>>> import numpy as np
>>> from numpy import linalg as LA
>>> np.set_printoptions(precision=2, suppress=True, linewidth=120)
>>> A = np.load("test17.npy")
>>> A
array([[8.05, 2.  , 3.  , 8.  , 1.  , 2.  , 7.  , 0.  , 4.  ],
       [9.  , 6.05, 2.  , 9.  , 4.  , 9.  , 7.  , 0.  , 9.  ],
       [6.  , 5.  , 0.05, 5.  , 6.  , 2.  , 1.  , 6.  , 9.  ],
       [9.  , 2.  , 5.  , 2.05, 7.  , 1.  , 9.  , 5.  , 7.  ],
       [6.  , 5.  , 1.  , 9.  , 6.05, 0.  , 4.  , 9.  , 4.  ],
       [2.  , 6.  , 1.  , 3.  , 6.  , 0.05, 1.  , 4.  , 2.  ],
       [1.  , 3.  , 0.  , 4.  , 3.  , 9.  , 9.05, 8.  , 2.  ],
       [6.  , 2.  , 1.  , 4.  , 4.  , 3.  , 9.  , 8.05, 4.  ],
       [8.  , 2.  , 3.  , 8.  , 1.  , 2.  , 7.  , 0.  , 4.05]])
>>> np.allclose(A, A.T)
False
>>> np.allclose(A @ A.T, A.T @ A)
False
>>> print(round(float(np.abs(LA.eigvals(A)).max()), 2))
40.02
>>> np.round(LA.det(A), 2)
np.float64(33147.59)
>>> (A - A.T) / 2
array([[ 0. , -3.5, -1.5, -0.5, -2.5,  0. ,  3. , -3. , -2. ],
       [ 3.5,  0. , -1.5,  3.5, -0.5,  1.5,  2. , -1. ,  3.5],
       [ 1.5,  1.5,  0. ,  0. ,  2.5,  0.5,  0.5,  2.5,  3. ],
       [ 0.5, -3.5,  0. ,  0. , -1. , -1. ,  2.5,  0.5, -0.5],
       [ 2.5,  0.5, -2.5,  1. ,  0. , -3. ,  0.5,  2.5,  1.5],
       [ 0. , -1.5, -0.5,  1. ,  3. ,  0. , -4. ,  0.5,  0. ],
       [-3. , -2. , -0.5, -2.5, -0.5,  4. ,  0. , -0.5, -2.5],
       [ 3. ,  1. , -2.5, -0.5, -2.5, -0.5,  0.5,  0. ,  2. ],
       [ 2. , -3.5, -3. ,  0.5, -1.5,  0. ,  2.5, -2. ,  0. ]])
>>> LA.determinant(A)
Traceback (most recent call last):
  File "<python-input-10>", line 1, in <module>
    LA.determinant(A)
    ^^^^^^^^^^^^^^
AttributeError: module 'numpy.linalg' has no attribute 'determinant'
>>> round(float(LA.norm(A, 2) / LA.norm(A)), 2)
0.89
>>> LA.matrix_rank(A, rtol=0.1)
np.int64(6)
>>> [round(float(x), 2) for x in LA.svd(A, compute_uv=False)[:3]]
[42.86, 13.55, 11.63]
>>> LA.cond(A) > 100
np.True_
>>> def softmax(z):
...     e = np.exp(z - z.max(axis=-1, keepdims=True))
...     return e / e.sum(axis=-1, keepdims=True)
... 
>>> print(softmax(A).sum(axis=1))
[1. 1. 1. 1. 1. 1. 1. 1. 1.]
>>> np.round(softmax(10 * A[4]), 2) + 0
array([0. , 0. , 0. , 0.5, 0. , 0. , 0. , 0.5, 0. ])
>>> np.round(softmax(A[4]), 2) + 0
array([0.02, 0.01, 0.  , 0.47, 0.02, 0.  , 0.  , 0.47, 0.  ])
>>> scores = A @ A.T / np.sqrt(9)
>>> softmax(scores).round(6).argmax(axis=1)
array([1, 1, 1, 3, 4, 4, 6, 3, 1])
>>> np.round(softmax(scores + np.triu(np.full(scores.shape, -np.inf), 1)), 2) + 0
array([[1.  , 0.  , 0.  , 0.  , 0.  , 0.  , 0.  , 0.  , 0.  ],
       [0.  , 1.  , 0.  , 0.  , 0.  , 0.  , 0.  , 0.  , 0.  ],
       [0.  , 0.99, 0.01, 0.  , 0.  , 0.  , 0.  , 0.  , 0.  ],
       [0.  , 0.  , 0.  , 1.  , 0.  , 0.  , 0.  , 0.  , 0.  ],
       [0.  , 0.  , 0.  , 0.  , 1.  , 0.  , 0.  , 0.  , 0.  ],
       [0.  , 0.  , 0.  , 0.  , 1.  , 0.  , 0.  , 0.  , 0.  ],
       [0.  , 0.  , 0.  , 0.  , 0.  , 0.  , 1.  , 0.  , 0.  ],
       [0.  , 0.13, 0.  , 0.8 , 0.  , 0.  , 0.  , 0.06, 0.  ],
       [0.  , 1.  , 0.  , 0.  , 0.  , 0.  , 0.  , 0.  , 0.  ]])
